>>> import numpy as np
>>> from numpy import linalg as LA
>>> np.set_printoptions(precision=2, suppress=True, linewidth=160)
>>> M = np.load("data.npy")
>>> M
array([[ 0.4 ,  0.8 ,  0.6 , -0.3 , -0.4 , -1.5 ,  0.4 ],
       [-0.28, -0.33,  1.81, -0.07,  0.05, -0.97, -0.25],
       [-0.3 , -0.4 ,  1.7 , -0.3 ,  0.  , -1.  , -0.2 ],
       [ 0.  , -0.8 ,  0.9 ,  0.1 , -0.2 , -1.5 ,  0.9 ],
       [-0.8 ,  0.8 , -1.  , -0.9 , -0.4 ,  0.7 , -2.1 ],
       [-0.2 ,  0.7 ,  0.6 ,  1.2 , -0.2 ,  0.  ,  1.7 ]])
>>> t3 = np.stack([M, -2 * M, M[::-1]])
>>> LA.norm(t3, axis=(1, 2))
array([ 5.53, 11.05,  5.53])
>>> (t3 @ M.T).shape
(3, 6, 6)
>>> LA.matrix_rank(t3)
array([6, 6, 6])
>>> np.einsum("bij,cij->bc", t3, t3)
array([[ 30.53, -61.07,   4.84],
       [-61.07, 122.14,  -9.68],
       [  4.84,  -9.68,  30.53]])
>>> t3.shape
(3, 6, 7)
>>> LA.matrix_rank(t3.reshape(3, -1))
np.int64(2)
>>> x0 = np.array([8, 5, 1, 7, 0, 1, 7])
>>> h = np.maximum(M @ x0, 0)
>>> M.T @ h
array([ -1.76,  19.64,  20.04,  25.5 ,  -7.84, -14.1 ,  43.72])
>>> M * (h > 1e-9)[:, None]
array([[ 0.4,  0.8,  0.6, -0.3, -0.4, -1.5,  0.4],
       [-0. , -0. ,  0. , -0. ,  0. , -0. , -0. ],
       [-0. , -0. ,  0. , -0. ,  0. , -0. , -0. ],
       [ 0. , -0.8,  0.9,  0.1, -0.2, -1.5,  0.9],
       [-0. ,  0. , -0. , -0. , -0. ,  0. , -0. ],
       [-0.2,  0.7,  0.6,  1.2, -0.2,  0. ,  1.7]])
>>> np.maximum(M @ x0, 0) - np.maximum(-M @ x0, 0)
array([  7.  ,  -5.29,  -7.2 ,   2.4 , -23.7 ,  22.8 ])
>>> left, s, Vt = LA.svd(M, full_matrices=False)
>>> np.abs(left[:, 0]).round(6).argmax()
np.int64(4)
>>> s / s[0]
array([1.  , 0.67, 0.39, 0.33, 0.16, 0.03])
>>> left.shape, s.shape, Vt.shape
((6, 6), (6,), (6, 7))
>>> np.round(left.T @ M @ Vt.T, 2) + 0
array([[4.19, 0.  , 0.  , 0.  , 0.  , 0.  ],
       [0.  , 2.82, 0.  , 0.  , 0.  , 0.  ],
       [0.  , 0.  , 1.62, 0.  , 0.  , 0.  ],
       [0.  , 0.  , 0.  , 1.37, 0.  , 0.  ],
       [0.  , 0.  , 0.  , 0.  , 0.66, 0.  ],
       [0.  , 0.  , 0.  , 0.  , 0.  , 0.13]])
>>> np.round(Vt @ Vt.T, 2) + 0
array([[1., 0., 0., 0., 0., 0.],
       [0., 1., 0., 0., 0., 0.],
       [0., 0., 1., 0., 0., 0.],
       [0., 0., 0., 1., 0., 0.],
       [0., 0., 0., 0., 1., 0.],
       [0., 0., 0., 0., 0., 1.]])
>>> s
array([4.19, 2.82, 1.62, 1.37, 0.66, 0.13])
